$ ipython --no-banner

In [1]: import numpy as np

In [2]: import numpy.linalg as la

In [3]: np.set_printoptions(precision=2, suppress=True, linewidth=200)

In [4]: E = np.abs(np.array([[2, 3, 2, 4, 0, 2, 2, 1, 2, 2, 1],
   ...:     [0, 2, 2, 2, 1, 2, 4, 1, 2, 0, 4],
   ...:     [1, 3, 2, 4, 2, 2, 0, 5, 3, 1, 3],
   ...:     [0, 2, 1, 0, 4, 1, 5, 1, 3, 3, 5],
   ...:     [0, 1, 4, 2, 3, 0, 3, 1, 5, 2, 2],
   ...:     [5, 5, 4, 4, 5, 0, 4, 5, 1, 2, 2],
   ...:     [3, 2, 4, 0, 2, 4, 0, 0, 1, 3, 4],
   ...:     [1, 0, 4, 1, 5, 5, 5, 0, 4, 2, 1],
   ...:     [1, 5, 3, 5, 4, 1, 4, 2, 0, 3, 5],
   ...:     [0, 5, 2, 5, 1, 2, 0, 4, 0, 4, 5],
   ...:     [4, 4, 3, 4, 0, 1, 3, 5, 1, 1, 1]])) + np.eye(11)

In [5]: E = E / E.sum(axis=1, keepdims=True)

In [6]: E
Out[6]: 
array([[0.14, 0.14, 0.09, 0.18, 0.  , 0.09, 0.09, 0.05, 0.09, 0.09, 0.05],
       [0.  , 0.14, 0.1 , 0.1 , 0.05, 0.1 , 0.19, 0.05, 0.1 , 0.  , 0.19],
       [0.04, 0.11, 0.11, 0.15, 0.07, 0.07, 0.  , 0.19, 0.11, 0.04, 0.11],
       [0.  , 0.08, 0.04, 0.04, 0.15, 0.04, 0.19, 0.04, 0.12, 0.12, 0.19],
       [0.  , 0.04, 0.17, 0.08, 0.17, 0.  , 0.12, 0.04, 0.21, 0.08, 0.08],
       [0.13, 0.13, 0.11, 0.11, 0.13, 0.03, 0.11, 0.13, 0.03, 0.05, 0.05],
       [0.12, 0.08, 0.17, 0.  , 0.08, 0.17, 0.04, 0.  , 0.04, 0.12, 0.17],
       [0.03, 0.  , 0.14, 0.03, 0.17, 0.17, 0.17, 0.03, 0.14, 0.07, 0.03],
       [0.03, 0.15, 0.09, 0.15, 0.12, 0.03, 0.12, 0.06, 0.03, 0.09, 0.15],
       [0.  , 0.17, 0.07, 0.17, 0.03, 0.07, 0.  , 0.14, 0.  , 0.17, 0.17],
       [0.14, 0.14, 0.11, 0.14, 0.  , 0.04, 0.11, 0.18, 0.04, 0.04, 0.07]])

In [7]: A2 = la.inv(E)

In [8]: np.round(la.det(E) * A2, 2) + 0
Out[8]: 
array([[0., 0., 0., 0., 0., 0., 0., 0., 0., 0., 0.],
       [0., 0., 0., 0., 0., 0., 0., 0., 0., 0., 0.],
       [0., 0., 0., 0., 0., 0., 0., 0., 0., 0., 0.],
       [0., 0., 0., 0., 0., 0., 0., 0., 0., 0., 0.],
       [0., 0., 0., 0., 0., 0., 0., 0., 0., 0., 0.],
       [0., 0., 0., 0., 0., 0., 0., 0., 0., 0., 0.],
       [0., 0., 0., 0., 0., 0., 0., 0., 0., 0., 0.],
       [0., 0., 0., 0., 0., 0., 0., 0., 0., 0., 0.],
       [0., 0., 0., 0., 0., 0., 0., 0., 0., 0., 0.],
       [0., 0., 0., 0., 0., 0., 0., 0., 0., 0., 0.],
       [0., 0., 0., 0., 0., 0., 0., 0., 0., 0., 0.]])

In [9]: round(float(la.cond(E)), 2)
Out[9]: 55.71

In [10]: np.allclose(A2, E.T)
Out[10]: False

In [11]: np.round(E @ A2, 2) + 0
Out[11]: 
array([[1., 0., 0., 0., 0., 0., 0., 0., 0., 0., 0.],
       [0., 1., 0., 0., 0., 0., 0., 0., 0., 0., 0.],
       [0., 0., 1., 0., 0., 0., 0., 0., 0., 0., 0.],
       [0., 0., 0., 1., 0., 0., 0., 0., 0., 0., 0.],
       [0., 0., 0., 0., 1., 0., 0., 0., 0., 0., 0.],
       [0., 0., 0., 0., 0., 1., 0., 0., 0., 0., 0.],
       [0., 0., 0., 0., 0., 0., 1., 0., 0., 0., 0.],
       [0., 0., 0., 0., 0., 0., 0., 1., 0., 0., 0.],
       [0., 0., 0., 0., 0., 0., 0., 0., 1., 0., 0.],
       [0., 0., 0., 0., 0., 0., 0., 0., 0., 1., 0.],
       [0., 0., 0., 0., 0., 0., 0., 0., 0., 0., 1.]])
